In [1]: import numpy as np

In [2]: np.set_printoptions(suppress=True, linewidth=100)

In [3]: X = np.load("arr.npy")

In [4]: X
Out[4]: 
array([[-8, -4, -6, -2,  1,  6,  1,  6],
       [-4, -4, -7,  9, -1,  4, -1, -1],
       [-6, -7, -4,  2, -8,  0,  1,  6],
       [-2,  9,  2, -2, -7, -6, -1,  8],
       [ 1, -1, -8, -7, -6, -3, -1,  4],
       [ 6,  4,  0, -6, -3,  0,  1,  1],
       [ 1, -1,  1, -1, -1,  1, -8, -4],
       [ 6, -1,  6,  8,  4,  1, -4,  6]])

In [5]: # symmetric, so the eigenvalues are real

In [6]: np.all(np.linalg.eigvalsh(X) > 0)
Out[6]: np.False_

In [7]: out = np.array([[1, -1, 2],
   ...:     [2, -2, -3],
   ...:     [0, 3, -2],
   ...:     [-1, 0, 3],
   ...:     [3, -3, 3],
   ...:     [-3, 3, 0],
   ...:     [-3, -2, 1],
   ...:     [1, -3, -2]])

In [8]: np.vstack([X, out.T]).shape
Out[8]: (11, 8)

In [9]: np.einsum("ik,kj->ji", X, out)
Out[9]: 
array([[-26, -34, -43,  26,   4,   9,  14,  23],
       [ -7,  11,  12, -29, -24, -10,  38,  -5],
       [ -6,  43, -12, -79, -27, -28,  -3,  23]])

In [10]: np.linalg.matrix_rank(X @ out)
Out[10]: np.int64(3)

In [11]: np.einsum("ij,ij->i", X, X)
Out[11]: array([194, 181, 206, 243, 177,  99,  86, 206])

In [12]: X @ out
Out[12]: 
array([[-26,  -7,  -6],
       [-34,  11,  43],
       [-43,  12, -12],
       [ 26, -29, -79],
       [  4, -24, -27],
       [  9, -10, -28],
       [ 14,  38,  -3],
       [ 23,  -5,  23]])

In [13]: G = X.T @ X

In [14]: np.allclose(G, G.T)
Out[14]: True

In [15]: np.linalg.matrix_rank(G)
Out[15]: np.int64(8)

In [16]: np.round(np.linalg.svd(X, compute_uv=False) ** 2, 1)
Out[16]: array([473. , 413. , 210.8, 103.1,  82.8,  55.6,  39.8,  14.1])

In [17]: np.diag(G)
Out[17]: array([194, 181, 206, 243, 177,  99,  86, 206])

In [18]: (X @ X.T).shape
Out[18]: (8, 8)

In [19]: out = X / np.sqrt((X ** 2).mean(axis=1, keepdims=True))

In [20]: out[2].round(1)
Out[20]: array([-1.2, -1.4, -0.8,  0.4, -1.6,  0. ,  0.2,  1.2])

In [21]: np.round(np.linalg.norm(out, axis=1), 1)
Out[21]: array([2.8, 2.8, 2.8, 2.8, 2.8, 2.8, 2.8, 2.8])

In [22]: np.linalg.matrix_rank(X - X.mean(axis=1, keepdims=True))
Out[22]: np.int64(7)

In [23]: np.linalg.matrix_rank(out) == np.linalg.matrix_rank(X)
Out[23]: np.True_
